% python3 -q
>>> import numpy as np
>>> import numpy.linalg as la
>>> np.set_printoptions(precision=2, suppress=True, linewidth=100)
>>> A = np.loadtxt("a.csv", delimiter=",")
>>> print(A)
[[-1. -3.  1. -1.  1. -2. -1. -2.  2. -3.  0.]
 [ 3. -1.  3.  0.  2.  1.  1. -3.  1.  3.  0.]
 [-1.  0.  0. -3. -3.  3.  0.  3. -3. -3.  0.]
 [-3. -3. -2.  0.  3.  1. -3. -2.  2.  3.  0.]
 [-2.  0. -1.  3.  2.  2. -1. -2.  1. -1.  0.]
 [-1. -3.  3. -3. -3. -1. -1. -3.  1.  1.  0.]
 [ 0. -2. -2. -3.  2.  2. -2.  0.  2.  1.  0.]
 [ 2.  0.  3.  3.  0. -3. -1.  2. -1.  0.  0.]
 [ 2. -3.  1.  3.  0. -3.  3. -1. -1. -1.  0.]
 [ 3. -3. -3.  1. -2.  3.  0. -3.  1. -1.  0.]
 [ 0.  0.  0.  0.  0.  0.  0.  0.  0.  0. -3.]]
>>> # splits into 2 blocks
>>> f = np.array([-3, 2, -2, 2, 0, -1, 1, 3, -3, 0, -3])
>>> other = A + np.outer(f, np.eye(11)[2])
>>> la.matrix_rank(la.inv(other) - la.inv(A), tol=1e-8)
np.int64(1)
>>> O, R = la.qr(A)
>>> O.shape, R.shape
((11, 11), (11, 11))
>>> np.abs(np.diag(R))
array([6.48, 7.06, 6.6 , 6.98, 5.89, 4.86, 3.53, 4.51, 0.66, 3.13, 3.  ])
>>> np.round(O.T @ O, 2) + 0
array([[1., 0., 0., 0., 0., 0., 0., 0., 0., 0., 0.],
       [0., 1., 0., 0., 0., 0., 0., 0., 0., 0., 0.],
       [0., 0., 1., 0., 0., 0., 0., 0., 0., 0., 0.],
       [0., 0., 0., 1., 0., 0., 0., 0., 0., 0., 0.],
       [0., 0., 0., 0., 1., 0., 0., 0., 0., 0., 0.],
       [0., 0., 0., 0., 0., 1., 0., 0., 0., 0., 0.],
       [0., 0., 0., 0., 0., 0., 1., 0., 0., 0., 0.],
       [0., 0., 0., 0., 0., 0., 0., 1., 0., 0., 0.],
       [0., 0., 0., 0., 0., 0., 0., 0., 1., 0., 0.],
       [0., 0., 0., 0., 0., 0., 0., 0., 0., 1., 0.],
       [0., 0., 0., 0., 0., 0., 0., 0., 0., 0., 1.]])
>>> np.round(O @ R, 2) + 0
array([[-1., -3.,  1., -1.,  1., -2., -1., -2.,  2., -3.,  0.],
       [ 3., -1.,  3.,  0.,  2.,  1.,  1., -3.,  1.,  3.,  0.],
       [-1.,  0.,  0., -3., -3.,  3.,  0.,  3., -3., -3.,  0.],
       [-3., -3., -2.,  0.,  3.,  1., -3., -2.,  2.,  3.,  0.],
       [-2.,  0., -1.,  3.,  2.,  2., -1., -2.,  1., -1.,  0.],
       [-1., -3.,  3., -3., -3., -1., -1., -3.,  1.,  1.,  0.],
       [ 0., -2., -2., -3.,  2.,  2., -2.,  0.,  2.,  1.,  0.],
       [ 2.,  0.,  3.,  3.,  0., -3., -1.,  2., -1.,  0.,  0.],
       [ 2., -3.,  1.,  3.,  0., -3.,  3., -1., -1., -1.,  0.],
       [ 3., -3., -3.,  1., -2.,  3.,  0., -3.,  1., -1.,  0.],
       [ 0.,  0.,  0.,  0.,  0.,  0.,  0.,  0.,  0.,  0., -3.]])
>>> round(float(abs(R[0, 0])), 2), round(la.norm(A[:, 0]), 2)
(6.48, np.float64(6.48))
>>> np.allclose(R.T @ R, A.T @ A)
True
